$ ipython --no-banner

In [1]: import numpy as np

In [2]: from numpy import linalg as LA

In [3]: np.set_printoptions(precision=4, suppress=True, linewidth=200)

In [4]: feats = np.load("arr.npy")

In [5]: feats
Out[5]: 
array([[1.    , 0.    , 0.    , 0.    , 0.    ],
       [0.    , 0.5   , 0.    , 0.25  , 0.25  ],
       [0.    , 0.    , 0.6667, 0.    , 0.3333],
       [0.    , 0.    , 0.3333, 0.6667, 0.    ],
       [0.5   , 0.    , 0.    , 0.    , 0.5   ]])

In [6]: def softmax(z):
   ...:     e = np.exp(z - z.max(axis=-1, keepdims=True))
   ...:     return e / e.sum(axis=-1, keepdims=True)
   ...: 

In [7]: softmax(feats[0] + -3)
Out[7]: array([0.4046, 0.1488, 0.1488, 0.1488, 0.1488])

In [8]: scores = feats @ feats.T / np.sqrt(5)

In [9]: softmax(scores)[0] @ feats
Out[9]: array([0.3765, 0.086 , 0.172 , 0.1577, 0.2079])

In [10]: vals, vecs = LA.eig(feats)

In [11]: np.sort(LA.eigvals(feats @ feats))
Out[11]: array([0.25  , 0.25  , 0.4445, 0.4445, 1.    ])

In [12]: np.round(np.prod(vals), 4)
Out[12]: np.float64(0.1111)

In [13]: feats.sum(axis=1)
Out[13]: array([1., 1., 1., 1., 1.])

In [14]: p = np.eye(5)[3]

In [15]: for _ in range(3):
    ...:     p = p @ feats
    ...:     print(p.round(4))
    ...: 
[0.     0.     0.3333 0.6667 0.    ]
[0.     0.     0.4444 0.4445 0.1111]
[0.0555 0.     0.4444 0.2963 0.2037]

In [16]: W0 = np.load("mat.npy")

In [17]: W0
Out[17]: 
array([[ 1,  0,  0,  0,  0,  0],
       [ 3,  1,  0,  0,  0,  0],
       [ 3, -3,  1,  0,  0,  0],
       [ 1,  0,  0,  1,  0,  0],
       [ 3, -1,  0,  1,  1,  0],
       [ 1,  2, -3, -3, -1,  1]])

In [18]: r0 = np.array([-8, -6, 4])

In [19]: np.cross(W0[1, :3], W0[0, :3])
Out[19]: array([ 0,  0, -1])

In [20]: np.correlate(W0[1], W0[0], "full")
Out[20]: array([0, 0, 0, 0, 0, 3, 1, 0, 0, 0, 0])

In [21]: arr = np.load("sample4.npy")

In [22]: arr
Out[22]: 
array([[  5,   3,  -4,   5],
       [  3,  -2,  -3,   7],
       [  5,  -2,  -8,   7],
       [  7,  -6,  -8,   9],
       [  9, -10,  -5,   8],
       [  7, -15, -10,   6],
       [  6, -16, -15,   6],
       [  8, -16, -12,   4],
       [ 13, -21, -17,   0],
       [ 11, -20, -12,  -2],
       [ 16, -18, -12,  -3]])

In [23]: idx = arr[:, 2] > np.median(arr[:, 2])

In [24]: r0 = arr[idx].mean(axis=0) - arr[~idx].mean(axis=0)

In [25]: np.argsort(-np.abs(r0).round(6), kind="stable")
Out[25]: array([1, 2, 3, 0])

In [26]: (((arr - arr.mean(axis=0)) @ r0 > 0) == idx).mean()
Out[26]: np.float64(1.0)

In [27]: ((arr - arr.mean(axis=0)) @ r0 > 0).astype(int)
Out[27]: array([1, 1, 1, 1, 1, 0, 0, 0, 0, 0, 0])

In [28]: r0
Out[28]: array([-4.3667, 14.2667,  7.4   ,  5.3667])

In [29]: arr[3] @ arr[0]
Out[29]: np.int64(94)

In [30]: LA.norm(arr, axis=0)
Out[30]: array([29.7321, 45.3321, 34.9857, 19.2094])

In [31]: round(LA.norm(arr, 2), 4)
Out[31]: np.float64(63.7999)

In [32]: round(LA.norm(arr, 1), 4), np.round(LA.norm(arr, np.inf), 4)
Out[32]: (np.float64(129.0), np.float64(51.0))

In [33]: round(float(LA.norm(arr[3] - arr[0])), 4)
Out[33]: 10.8167

In [34]: np.round(LA.norm(arr[3], 1), 4), round(float(LA.norm(arr[3], np.inf)), 4)
Out[34]: (np.float64(30.0), 9.0)

In [35]: LA.norm(arr, axis=1)
Out[35]: array([ 8.6603,  8.4261, 11.9164, 15.1658, 16.4317, 20.2485, 23.516 , 21.9089, 29.9833, 25.865 , 27.074 ])

In [36]: cen = (arr - arr.mean(axis=0)) / arr.std(axis=0)

In [37]: np.argwhere(np.abs(cen) > 2)
Out[37]: array([[10,  0]])

In [38]: coef = LA.lstsq(np.delete(cen, 1, axis=1), cen[:, 1])[0]

In [39]: np.abs(coef).argmax()
Out[39]: np.int64(1)

In [40]: coef
Out[40]: array([-0.376 ,  0.6398, -0.0156])

In [41]: round(float(1 - np.var(cen[:, 1] - np.delete(cen, 1, axis=1) @ coef)), 4)
Out[41]: 0.8185

In [42]: cen = arr - arr.mean(axis=0)

In [43]: left, s, Vt = LA.svd(cen, full_matrices=False)

In [44]: s ** 2 / (s ** 2).sum()
Out[44]: array([0.846 , 0.0959, 0.0378, 0.0203])

In [45]: np.abs(Vt[-1])
Out[45]: array([0.7576, 0.2414, 0.302 , 0.5259])

In [46]: np.abs(Vt[0]).argmax()
Out[46]: np.int64(1)

In [47]: E = np.tril(np.array([[1, -1, 3, 3, 3],
    ...:     [1, 1, -2, 3, 1],
    ...:     [1, 0, -1, -1, -3],
    ...:     [-2, 2, -3, 1, 0],
    ...:     [3, -1, -3, -2, -2]]), -1) + np.eye(5, dtype=int)

In [48]: E
Out[48]: 
array([[ 1,  0,  0,  0,  0],
       [ 1,  1,  0,  0,  0],
       [ 1,  0,  1,  0,  0],
       [-2,  2, -3,  1,  0],
       [ 3, -1, -3, -2,  1]])

In [49]: [int(LA.matrix_rank(LA.matrix_power(E, p))) for p in range(1, 6)]
Out[49]: [5, 5, 5, 5, 5]

In [50]: E @ E
Out[50]: 
array([[ 1,  0,  0,  0,  0],
       [ 2,  1,  0,  0,  0],
       [ 2,  0,  1,  0,  0],
       [-5,  4, -6,  1,  0],
       [ 6, -6,  0, -4,  1]])

In [51]: LA.matrix_rank(E - E[0, 0] * np.eye(5))
Out[51]: np.int64(3)

In [52]: vals, vecs = LA.eig(E)

In [53]: vals
Out[53]: array([1., 1., 1., 1., 1.])

In [54]: np.sort(LA.eigvals(E.T))
Out[54]: array([1., 1., 1., 1., 1.])

In [55]: np.sort(LA.eigvals(E @ E))
Out[55]: array([1., 1., 1., 1., 1.])

In [56]: E @ vecs[:, 0] - vals[0] * vecs[:, 0]
Out[56]: array([0., 0., 0., 0., 0.])

In [57]: np.sort(LA.eigvals(LA.inv(E)))
Out[57]: array([1.-0.j, 1.+0.j, 1.+0.j, 1.+0.j, 1.+0.j])

In [58]: A2 = np.array([[1, 0, 1, 1, 1, 1],
    ...:     [1, 3, 2, 3, 3, 3],
    ...:     [3, 3, 3, 1, 1, 2],
    ...:     [0, 3, 0, 2, 3, 1],
    ...:     [3, 0, 0, 1, 2, 2],
    ...:     [3, 2, 1, 2, 2, 1]])

In [59]: J = np.triu(A2)

In [60]: J
Out[60]: 
array([[1, 0, 1, 1, 1, 1],
       [0, 3, 2, 3, 3, 3],
       [0, 0, 3, 1, 1, 2],
       [0, 0, 0, 2, 3, 1],
       [0, 0, 0, 0, 2, 2],
       [0, 0, 0, 0, 0, 1]])

In [61]: A2 = J[0, 0] * J[1:] - np.outer(J[1:, 0], J[0])

In [62]: A2
Out[62]: 
array([[0, 3, 2, 3, 3, 3],
       [0, 0, 3, 1, 1, 2],
       [0, 0, 0, 2, 3, 1],
       [0, 0, 0, 0, 2, 2],
       [0, 0, 0, 0, 0, 1]])

In [63]: J[:, 0] / J[0, 0]
Out[63]: array([1., 0., 0., 0., 0., 0.])

In [64]: np.flatnonzero(~A2.round(6).any(axis=1))
Out[64]: array([], dtype=int64)

In [65]: LA.matrix_rank(A2), LA.matrix_rank(J)
Out[65]: (np.int64(5), np.int64(6))

In [66]: left, s, Vt = LA.svd(A2, full_matrices=False)

In [67]: np.round(np.sqrt((s ** 2).sum()), 4), round(LA.norm(A2), 4)
Out[67]: (np.float64(8.8318), np.float64(8.8318))

In [68]: np.round(Vt @ Vt.T, 4) + 0
Out[68]: 
array([[1., 0., 0., 0., 0.],
       [0., 1., 0., 0., 0.],
       [0., 0., 1., 0., 0.],
       [0., 0., 0., 1., 0.],
       [0., 0., 0., 0., 1.]])

In [69]: np.round(np.abs(Vt[0]), 4) + 0
Out[69]: array([0.    , 0.2967, 0.3464, 0.4457, 0.5651, 0.5235])

In [70]: s / s[0]
Out[70]: array([1.    , 0.3575, 0.2763, 0.1989, 0.0592])

In [71]: A = np.load("test16.npy")

In [72]: A
Out[72]: 
array([[1, 2, 0, 0, 2, 0, 1, 2],
       [2, 4, 0, 0, 4, 0, 2, 4],
       [0, 0, 0, 0, 0, 0, 0, 0],
       [0, 0, 0, 0, 0, 0, 0, 0],
       [2, 4, 0, 0, 4, 0, 2, 4],
       [0, 0, 0, 0, 0, 0, 0, 0],
       [1, 2, 0, 0, 2, 0, 1, 2],
       [2, 4, 0, 0, 4, 0, 2, 4]])

In [73]: left, s, Vt = LA.svd(A)

In [74]: vecs = Vt[:(s > 1e-8).sum()]

In [75]: rng = np.random.default_rng(636)

In [76]: vec = A[4] + 4 * A[6] + rng.integers(2) * np.eye(8)[6]

In [77]: vec
Out[77]: array([ 6., 12.,  0.,  0., 12.,  0.,  6., 12.])

In [78]: LA.matrix_rank(np.vstack([A, vec]))
Out[78]: np.int64(1)

In [79]: vecs.T @ vecs
Out[79]: 
array([[0.0714, 0.1429, 0.    , 0.    , 0.1429, 0.    , 0.0714, 0.1429],
       [0.1429, 0.2857, 0.    , 0.    , 0.2857, 0.    , 0.1429, 0.2857],
       [0.    , 0.    , 0.    , 0.    , 0.    , 0.    , 0.    , 0.    ],
       [0.    , 0.    , 0.    , 0.    , 0.    , 0.    , 0.    , 0.    ],
       [0.1429, 0.2857, 0.    , 0.    , 0.2857, 0.    , 0.1429, 0.2857],
       [0.    , 0.    , 0.    , 0.    , 0.    , 0.    , 0.    , 0.    ],
       [0.0714, 0.1429, 0.    , 0.    , 0.1429, 0.    , 0.0714, 0.1429],
       [0.1429, 0.2857, 0.    , 0.    , 0.2857, 0.    , 0.1429, 0.2857]])

In [80]: np.diag(vecs.T @ vecs)
Out[80]: array([0.0714, 0.2857, 0.    , 0.    , 0.2857, 0.    , 0.0714, 0.2857])
